In [1]: import numpy as np

In [2]: import numpy.linalg as la

In [3]: np.set_printoptions(precision=3, suppress=True, linewidth=120)

In [4]: def rnd(a):
   ...:     return np.round(a, 3) + 0
   ...: 

In [5]: m1 = np.load("w.npy")

In [6]: m1
Out[6]: 
array([[0, 0, 1, 1, 0, 0, 0, 0],
       [0, 0, 0, 1, 0, 0, 1, 0],
       [1, 0, 0, 0, 0, 0, 1, 0],
       [1, 1, 0, 0, 0, 1, 0, 0],
       [0, 0, 0, 0, 0, 0, 1, 0],
       [0, 0, 0, 1, 0, 0, 0, 0],
       [0, 1, 1, 0, 1, 0, 0, 0],
       [0, 0, 0, 0, 0, 0, 0, 0]])

In [7]: la.matrix_rank(m1, rtol=0.1)
Out[7]: np.int64(6)

In [8]: [round(float(x), 3) for x in la.svd(m1, compute_uv=False)[:3]]
Out[8]: [2.199, 1.912, 1.802]

In [9]: np.argsort(-la.norm(m1, axis=0).round(6), kind="stable")[:3]
Out[9]: array([3, 6, 0])

In [10]: rnd(la.norm(m1, 2) / la.norm(m1))
Out[10]: np.float64(0.588)

In [11]: la.cond(m1) > 100
Out[11]: np.True_

In [12]: E = np.loadtxt("block18.csv", delimiter=",")

In [13]: E
Out[13]: 
array([[  2.024,   3.93 ,  -6.453,   1.917,   3.161,  -0.062,   3.101,   4.256],
       [  0.243,   0.051,   0.043,   0.025,   0.127,   0.016,   0.076,   0.149],
       [  3.431,   7.019, -11.033,   3.629,   5.611,   0.098,   5.454,   7.615],
       [  4.543,   8.897, -14.386,   4.342,   7.177,  -0.144,   7.016,   9.857],
       [  4.603,   9.127, -14.468,   4.561,   7.326,  -0.081,   7.349,  10.097],
       [  0.071,  -0.144,  -0.037,   0.056,  -0.005,  -0.062,   0.176,  -0.108],
       [  1.193,   1.93 ,  -3.378,   1.043,   1.526,  -0.158,   1.799,   2.123],
       [  1.602,   2.915,  -4.661,   1.542,   2.254,  -0.062,   2.518,   3.298],
       [  1.065,   1.898,  -3.21 ,   1.059,   1.426,  -0.002,   1.336,   2.194],
       [  3.035,   6.002,  -9.535,   2.917,   4.921,  -0.236,   4.798,   6.677],
       [  1.986,   4.092,  -6.306,   1.992,   3.152,  -0.021,   3.254,   4.116],
       [  0.507,   0.959,  -1.629,   0.556,   0.852,   0.044,   0.787,   1.031],
       [  0.423,   0.898,  -1.585,   0.55 ,   0.732,  -0.109,   0.829,   0.99 ],
       [  3.541,   6.937, -11.3  ,   3.409,   5.636,  -0.127,   5.674,   7.637],
       [  3.515,   7.102, -11.282,   3.561,   5.535,  -0.15 ,   5.588,   7.769],
       [  2.462,   4.998,  -8.033,   2.676,   3.964,  -0.141,   3.913,   5.494],
       [  1.031,   1.883,  -3.066,   1.03 ,   1.597,   0.129,   1.617,   2.104],
       [  4.067,   7.866, -12.756,   4.065,   6.276,   0.104,   6.393,   8.833],
       [  1.736,   4.08 ,  -6.413,   2.089,   3.203,   0.047,   3.224,   4.359],
       [  0.423,   1.157,  -1.357,   0.376,   0.634,  -0.153,   0.845,   0.991],
       [  4.447,   9.081, -14.569,   4.617,   7.241,  -0.075,   7.124,   9.888]])

In [14]: cen = (E - E.mean(axis=0)) / E.std(axis=0)

In [15]: rnd(cen.std(axis=0))
Out[15]: array([1., 1., 1., 1., 1., 1., 1., 1.])

In [16]: coef = la.lstsq(np.delete(cen, 7, axis=1), cen[:, 7])[0]

In [17]: rnd(coef)
Out[17]: array([ 0.255,  0.33 , -0.056,  0.186,  0.238, -0.003, -0.065])

In [18]: blk = np.stack([E, 5 * E, E[::-1]])

In [19]: rnd(la.norm(blk, axis=(1, 2)))
Out[19]: array([ 62.014, 310.071,  62.014])

In [20]: W0 = np.loadtxt("arr.csv", delimiter=",")

In [21]: W0
Out[21]: 
array([[  0.,  -5.,  -4.,   3.,  -2.],
       [  5.,  -6.,  -9.,   4.,  -7.],
       [  6., -11.,  -8.,   6.,  -9.],
       [  8.,  -6.,  -9.,   2., -13.],
       [  9.,  -9., -14.,  -2., -14.],
       [  4., -10., -16.,  -3., -19.],
       [  7.,  -6., -16.,  -3., -23.],
       [  6., -10., -13.,  -1., -23.],
       [  2.,  -7., -16.,  -4., -18.],
       [  1., -12., -15.,  -5., -23.],
       [ -1., -11., -20.,  -2., -26.],
       [  1.,  -8., -19.,  -2., -24.],
       [ -2., -11., -23.,  -4., -19.],
       [ -7., -11., -22.,  -6., -18.],
       [ -3., -15., -22.,  -4., -23.],
       [  1., -18., -17.,   0., -26.],
       [  0., -21., -22.,   3., -22.],
       [  1., -17., -19.,   5., -23.],
       [  2., -20., -24.,   3., -20.],
       [  3., -24., -29.,   8., -16.],
       [  8., -27., -24.,   3., -21.],
       [  7., -30., -19.,  -2., -24.],
       [  6., -28., -22.,   0., -25.],
       [  9., -23., -20.,  -5., -28.],
       [ 11., -24., -17.,  -1., -29.],
       [  6., -28., -19.,  -3., -34.],
       [  3., -32., -19.,  -1., -35.],
       [  4., -36., -18.,   0., -37.],
       [  3., -37., -14.,   5., -34.],
       [  3., -37., -11.,   3., -29.],
       [  4., -40., -14.,   7., -31.],
       [  6., -44.,  -9.,  12., -30.],
       [  1., -42., -12.,   8., -33.],
       [ -3., -41., -17.,   4., -34.],
       [  2., -37., -22.,   1., -38.]])

In [22]: rng = np.random.default_rng(2712)

In [23]: lab = rng.permutation(5)

In [24]: Y = W0[:, lab] * rng.choice([-1, 1], 5)

In [25]: Y
Out[25]: 
array([[  3.,  -0.,   2.,  -5.,  -4.],
       [  4.,  -5.,   7.,  -6.,  -9.],
       [  6.,  -6.,   9., -11.,  -8.],
       [  2.,  -8.,  13.,  -6.,  -9.],
       [ -2.,  -9.,  14.,  -9., -14.],
       [ -3.,  -4.,  19., -10., -16.],
       [ -3.,  -7.,  23.,  -6., -16.],
       [ -1.,  -6.,  23., -10., -13.],
       [ -4.,  -2.,  18.,  -7., -16.],
       [ -5.,  -1.,  23., -12., -15.],
       [ -2.,   1.,  26., -11., -20.],
       [ -2.,  -1.,  24.,  -8., -19.],
       [ -4.,   2.,  19., -11., -23.],
       [ -6.,   7.,  18., -11., -22.],
       [ -4.,   3.,  23., -15., -22.],
       [  0.,  -1.,  26., -18., -17.],
       [  3.,  -0.,  22., -21., -22.],
       [  5.,  -1.,  23., -17., -19.],
       [  3.,  -2.,  20., -20., -24.],
       [  8.,  -3.,  16., -24., -29.],
       [  3.,  -8.,  21., -27., -24.],
       [ -2.,  -7.,  24., -30., -19.],
       [  0.,  -6.,  25., -28., -22.],
       [ -5.,  -9.,  28., -23., -20.],
       [ -1., -11.,  29., -24., -17.],
       [ -3.,  -6.,  34., -28., -19.],
       [ -1.,  -3.,  35., -32., -19.],
       [  0.,  -4.,  37., -36., -18.],
       [  5.,  -3.,  34., -37., -14.],
       [  3.,  -3.,  29., -37., -11.],
       [  7.,  -4.,  31., -40., -14.],
       [ 12.,  -6.,  30., -44.,  -9.],
       [  8.,  -1.,  33., -42., -12.],
       [  4.,   3.,  34., -41., -17.],
       [  1.,  -2.,  38., -37., -22.]])

In [26]: Uu, _, VT = la.svd(W0.T @ Y)

In [27]: rnd(la.lstsq(W0, Y)[0])
Out[27]: 
array([[ 0., -1.,  0.,  0.,  0.],
       [ 0.,  0.,  0.,  1.,  0.],
       [ 0.,  0.,  0.,  0.,  1.],
       [ 1.,  0.,  0.,  0.,  0.],
       [ 0.,  0., -1.,  0.,  0.]])

In [28]: rnd(Uu @ VT)
Out[28]: 
array([[ 0., -1.,  0.,  0.,  0.],
       [ 0.,  0.,  0.,  1.,  0.],
       [ 0.,  0.,  0.,  0.,  1.],
       [ 1.,  0.,  0.,  0.,  0.],
       [ 0.,  0., -1.,  0.,  0.]])
